$ python -q
>>> import numpy as np
>>> np.set_printoptions(precision=2, suppress=True, linewidth=100)
>>> mat = np.loadtxt("run8.csv", delimiter=",")
>>> mat
array([[ 0.98,  0.02, -0.02,  0.07, -0.11,  0.02,  0.16],
       [ 0.02,  0.98,  0.02, -0.07,  0.11, -0.02, -0.16],
       [-0.02,  0.02,  0.98,  0.07, -0.11,  0.02,  0.16],
       [ 0.07, -0.07,  0.07,  0.79,  0.34, -0.07, -0.48],
       [-0.11,  0.11, -0.11,  0.34,  0.43,  0.11,  0.8 ],
       [ 0.02, -0.02,  0.02, -0.07,  0.11,  0.98, -0.16],
       [ 0.16, -0.16,  0.16, -0.48,  0.8 , -0.16, -0.13]])
>>> u = np.array([-1, -2, 0, 2, 0, 2, 2])
>>> out = mat + np.outer(u, np.eye(7)[4])
>>> print(out)
[[ 0.98  0.02 -0.02  0.07 -1.11  0.02  0.16]
 [ 0.02  0.98  0.02 -0.07 -1.89 -0.02 -0.16]
 [-0.02  0.02  0.98  0.07 -0.11  0.02  0.16]
 [ 0.07 -0.07  0.07  0.79  2.34 -0.07 -0.48]
 [-0.11  0.11 -0.11  0.34  0.43  0.11  0.8 ]
 [ 0.02 -0.02  0.02 -0.07  2.11  0.98 -0.16]
 [ 0.16 -0.16  0.16 -0.48  2.8  -0.16 -0.13]]
>>> x = np.array([1, 3, 2, 2, 0, 0, 0])
>>> out @ np.eye(7)[4]
array([-1.11, -1.89, -0.11,  2.34,  0.43,  2.11,  2.8 ])
>>> np.linalg.norm(out @ x) <= np.linalg.norm(out, 2) * np.linalg.norm(x) + 1e-9
np.True_
>>> out * x
array([[ 0.98,  0.07, -0.05,  0.14, -0.  ,  0.  ,  0.  ],
       [ 0.02,  2.93,  0.05, -0.14, -0.  , -0.  , -0.  ],
       [-0.02,  0.07,  1.95,  0.14, -0.  ,  0.  ,  0.  ],
       [ 0.07, -0.21,  0.14,  1.59,  0.  , -0.  , -0.  ],
       [-0.11,  0.34, -0.23,  0.69,  0.  ,  0.  ,  0.  ],
       [ 0.02, -0.07,  0.05, -0.14,  0.  ,  0.  , -0.  ],
       [ 0.16, -0.48,  0.32, -0.97,  0.  , -0.  , -0.  ]])
>>> rng = np.random.default_rng(6962)
>>> lab = rng.permutation(7)
>>> lab
array([2, 0, 1, 5, 3, 4, 6])
>>> out = mat[lab][:, lab]
>>> np.diag(out)
array([ 0.98,  0.98,  0.98,  0.98,  0.79,  0.43, -0.13])
>>> np.trace(out)
np.float64(5.0)
>>> X = np.loadtxt("sample15.csv", delimiter=",")
>>> X
array([[ 0.01,  1.03,  0.98,  0.94,  0.01],
       [-0.01, -1.93, -2.05, -2.02, -0.02],
       [ 0.02, -0.98, -0.97, -1.04,  0.01],
       [-0.09,  3.08,  2.97,  2.9 ,  0.01]])
>>> U, sig, VT = np.linalg.svd(X)
>>> sig
array([6.68, 0.16, 0.07, 0.03])
>>> print(np.argmax(sig[:-1] / (sig[1:] + 1e-6)) + 1)
1
>>> out = U[:, :1] @ np.diag(sig[:1]) @ VT[:1]
>>> round(np.abs(X - out).max(), 2)
np.float64(0.09)
>>> np.linalg.matrix_rank(X, rtol=0.05)
np.int64(1)
>>> round(float(np.linalg.norm(X - out, 2)), 2), round(float(sig[1]), 2)
(0.16, 0.16)
